$ python -q
>>> import numpy as np
>>> import numpy.linalg as la
>>> np.set_printoptions(precision=3, suppress=True, linewidth=160, floatmode="fixed")
>>> def rd(a):
...     return np.round(a, 3) + 0
... 
>>> feats = np.load("test19.npy")
>>> feats
array([[0, 0, 1, 0, 1],
       [0, 0, 0, 1, 0],
       [1, 0, 0, 0, 1],
       [0, 1, 0, 0, 0],
       [1, 0, 1, 0, 0]])
>>> rng = np.random.default_rng(6909)
>>> z = rng.permutation(5)
>>> Y = feats[:, z] * rng.choice([-1, 1], 5)
>>> print(Y)
[[ 0  1  0  0 -1]
 [-1  0  0  0  0]
 [ 0  1  0 -1  0]
 [ 0  0 -1  0  0]
 [ 0  0  0 -1 -1]]
>>> left, _, VT = la.svd(feats.T @ Y)
>>> print(rd(la.lstsq(feats, Y)[0]))
[[ 0.000  0.000  0.000 -1.000  0.000]
 [ 0.000  0.000 -1.000  0.000  0.000]
 [ 0.000  0.000  0.000  0.000 -1.000]
 [-1.000  0.000  0.000  0.000  0.000]
 [ 0.000  1.000  0.000  0.000  0.000]]
>>> rd(left @ VT)
array([[ 0.000,  0.000,  0.000, -1.000,  0.000],
       [ 0.000,  0.000, -1.000,  0.000,  0.000],
       [ 0.000,  0.000,  0.000,  0.000, -1.000],
       [-1.000,  0.000,  0.000,  0.000,  0.000],
       [ 0.000,  1.000,  0.000,  0.000,  0.000]])
>>> z
array([3, 4, 1, 0, 2])
>>> w, evecs = la.eigh(feats)
>>> rd(np.abs(evecs[:, -1]))
array([0.577, 0.000, 0.577, 0.000, 0.577])
>>> np.unique(w.round(6) + 0, return_counts=True)[1]
array([3, 1, 1])
>>> rd(la.eigvalsh(feats @ feats))
array([1.000, 1.000, 1.000, 1.000, 4.000])
>>> rd(evecs.T @ evecs)
array([[1.000, 0.000, 0.000, 0.000, 0.000],
       [0.000, 1.000, 0.000, 0.000, 0.000],
       [0.000, 0.000, 1.000, 0.000, 0.000],
       [0.000, 0.000, 0.000, 1.000, 0.000],
       [0.000, 0.000, 0.000, 0.000, 1.000]])
>>> [round(float(la.det(feats[:i, :i])), 2) + 0 for i in range(1, 6)]
[0.0, 0.0, 0.0, 1.0, -2.0]
>>> rd(la.eigvalsh(feats).min())
np.float64(-1.0)
